$ python3 -q
>>> import numpy as np
>>> np.set_printoptions(suppress=True, linewidth=120)
>>> def rd(a):
...     return np.round(a, 3) + 0
... 
>>> A = np.array([[4, 8, -7, -3, -5],
...     [-3, -9, -5, -4, -6],
...     [-5, 6, 8, 8, -4],
...     [2, -2, 4, -1, 7],
...     [8, -6, 6, 8, 2]])
>>> A
array([[ 4,  8, -7, -3, -5],
       [-3, -9, -5, -4, -6],
       [-5,  6,  8,  8, -4],
       [ 2, -2,  4, -1,  7],
       [ 8, -6,  6,  8,  2]])
>>> vec = np.array([2, 0, 1, 0, 2])
>>> rhs = A @ vec
>>> rhs
array([ -9, -23, -10,  22,  26])
>>> rd(np.linalg.solve(A, 4 * rhs))
array([8., 0., 4., 0., 8.])
>>> def softmax(z):
...     e = np.exp(z - z.max(axis=-1, keepdims=True))
...     return e / e.sum(axis=-1, keepdims=True)
... 
>>> rd(softmax(10 * A[2]))
array([0. , 0. , 0.5, 0.5, 0. ])
>>> rd(softmax(A[2] + 4))
array([0.   , 0.063, 0.468, 0.468, 0.   ])
>>> att = A @ A.T / np.sqrt(5)
>>> rd(softmax(att + np.triu(np.full(att.shape, -np.inf), 1)))
array([[1., 0., 0., 0., 0.],
       [0., 1., 0., 0., 0.],
       [0., 0., 1., 0., 0.],
       [0., 0., 0., 1., 0.],
       [0., 0., 0., 0., 1.]])
>>> rd(softmax(att))
array([[1.   , 0.   , 0.   , 0.   , 0.   ],
       [0.   , 1.   , 0.   , 0.   , 0.   ],
       [0.   , 0.   , 1.   , 0.   , 0.   ],
       [0.   , 0.   , 0.   , 0.999, 0.001],
       [0.   , 0.   , 0.   , 0.   , 1.   ]])
>>> mat = np.load("w.npy")
>>> mat
array([[0., 0., 5., 5.],
       [0., 0., 0., 0.],
       [5., 0., 0., 0.],
       [5., 0., 0., 0.]])
>>> # columns 2 and 3 are equal
>>> ev, evecs = np.linalg.eigh(mat)
>>> rd(ev)
array([-7.071,  0.   ,  0.   ,  7.071])
>>> np.abs(evecs[:, -1]).round(6).argmax()
np.int64(0)
>>> (ev > 1e-8).sum(), (ev < -1e-8).sum()
(np.int64(1), np.int64(1))
>>> rd(np.linalg.eigvalsh(mat @ mat))
array([ 0.,  0., 50., 50.])
>>> rd(evecs.T @ mat @ evecs)
array([[-7.071,  0.   ,  0.   ,  0.   ],
       [ 0.   ,  0.   ,  0.   ,  0.   ],
       [ 0.   ,  0.   ,  0.   ,  0.   ],
       [ 0.   ,  0.   ,  0.   ,  7.071]])
>>> rd(softmax(mat[0]))
array([0.003, 0.003, 0.497, 0.497])
>>> att = mat @ mat.T / np.sqrt(4)
>>> softmax(att).round(6).argmax(axis=1)
array([0, 0, 2, 2])
>>> rd(softmax(att)[0] @ mat)
array([0., 0., 5., 5.])
>>> other = np.array([[0, -2], [-2, -2]])
>>> cent = np.array([[4, 3, 2], [0, 3, 3], [4, 2, 2]])
>>> F = np.kron(other, cent)
>>> F
array([[ 0,  0,  0, -8, -6, -4],
       [ 0,  0,  0,  0, -6, -6],
       [ 0,  0,  0, -8, -4, -4],
       [-8, -6, -4, -8, -6, -4],
       [ 0, -6, -6,  0, -6, -6],
       [-8, -4, -4, -8, -4, -4]])
>>> other = np.array([[2, 1, 1],
...     [-2, 2, -1],
...     [-1, -2, 0],
...     [2, -2, 0],
...     [0, 0, 0],
...     [1, 2, -1]])
>>> other.T @ F.T
array([[-20,  -6, -20, -20,  12, -24],
       [  8, -12,   8,  -4, -12,   0],
       [  4,   6,   4,   2,  12,   0]])
>>> np.einsum("ik,kj->ji", F, other)
array([[-20,  -6, -20, -20,  12, -24],
       [  8, -12,   8,  -4, -12,   0],
       [  4,   6,   4,   2,  12,   0]])
>>> np.einsum("ij->j", F)
array([-16, -16, -14, -32, -32, -28])
>>> F.shape
(6, 6)
>>> np.diff(F, axis=0)
array([[ 0,  0,  0,  8,  0, -2],
       [ 0,  0,  0, -8,  2,  2],
       [-8, -6, -4,  0, -2,  0],
       [ 8,  0, -2,  8,  0, -2],
       [-8,  2,  2, -8,  2,  2]])
>>> np.unravel_index(np.abs(F).argmax(), F.shape)
(np.int64(0), np.int64(3))
>>> rd(F.mean(axis=0))
array([-2.667, -2.667, -2.333, -5.333, -5.333, -4.667])
>>> np.count_nonzero(F)
np.int64(24)
>>> O, evecs = np.linalg.qr(F[:, :5])[0], np.linalg.qr(F[:, 5:])[0]
>>> s = np.linalg.svd(O.T @ evecs, compute_uv=False)
>>> rd(np.degrees(np.arccos(s.clip(0, 1))))
array([6.779])
>>> rd(s)
array([0.993])
>>> rd(np.linalg.norm(O @ O.T - evecs @ evecs.T, 2))
np.float64(1.0)
>>> r0 = np.array([1, 0])
>>> np.polyval(r0, F[4])
array([ 0, -6, -6,  0, -6, -6])
>>> np.array([np.convolve(row, r0, "same") for row in F])
array([[ 0,  0,  0, -8, -6, -4],
       [ 0,  0,  0,  0, -6, -6],
       [ 0,  0,  0, -8, -4, -4],
       [-8, -6, -4, -8, -6, -4],
       [ 0, -6, -6,  0, -6, -6],
       [-8, -4, -4, -8, -4, -4]])
>>> np.correlate(F[4], F[1], "full")
array([ 0, 36, 72, 36, 36, 72, 36,  0,  0,  0,  0])
>>> np.cross(F[4, :3], F[1, :3])
array([0, 0, 0])
>>> np.convolve(F[4], r0)
array([ 0, -6, -6,  0, -6, -6,  0])
>>> arr = np.loadtxt("m.csv", delimiter=",")
>>> arr
array([[0., 2., 0., 0., 0., 0., 0.],
       [0., 0., 0., 0., 0., 0., 0.],
       [0., 0., 1., 0., 0., 0., 0.],
       [0., 0., 0., 0., 2., 0., 0.],
       [0., 0., 0., 0., 0., 0., 1.],
       [0., 0., 0., 2., 0., 0., 0.],
       [0., 0., 0., 0., 0., 0., 0.]])
>>> # columns 0 and 5 are equal
>>> np.flatnonzero(np.linalg.matrix_power((arr != 0) + (arr.T != 0) + np.eye(7), 7)[4])
array([3, 4, 5, 6])
>>> (np.linalg.matrix_power((arr != 0) + (arr.T != 0) + np.eye(7), 7) > 0).astype(int)
array([[1, 1, 0, 0, 0, 0, 0],
       [1, 1, 0, 0, 0, 0, 0],
       [0, 0, 1, 0, 0, 0, 0],
       [0, 0, 0, 1, 1, 1, 1],
       [0, 0, 0, 1, 1, 1, 1],
       [0, 0, 0, 1, 1, 1, 1],
       [0, 0, 0, 1, 1, 1, 1]])
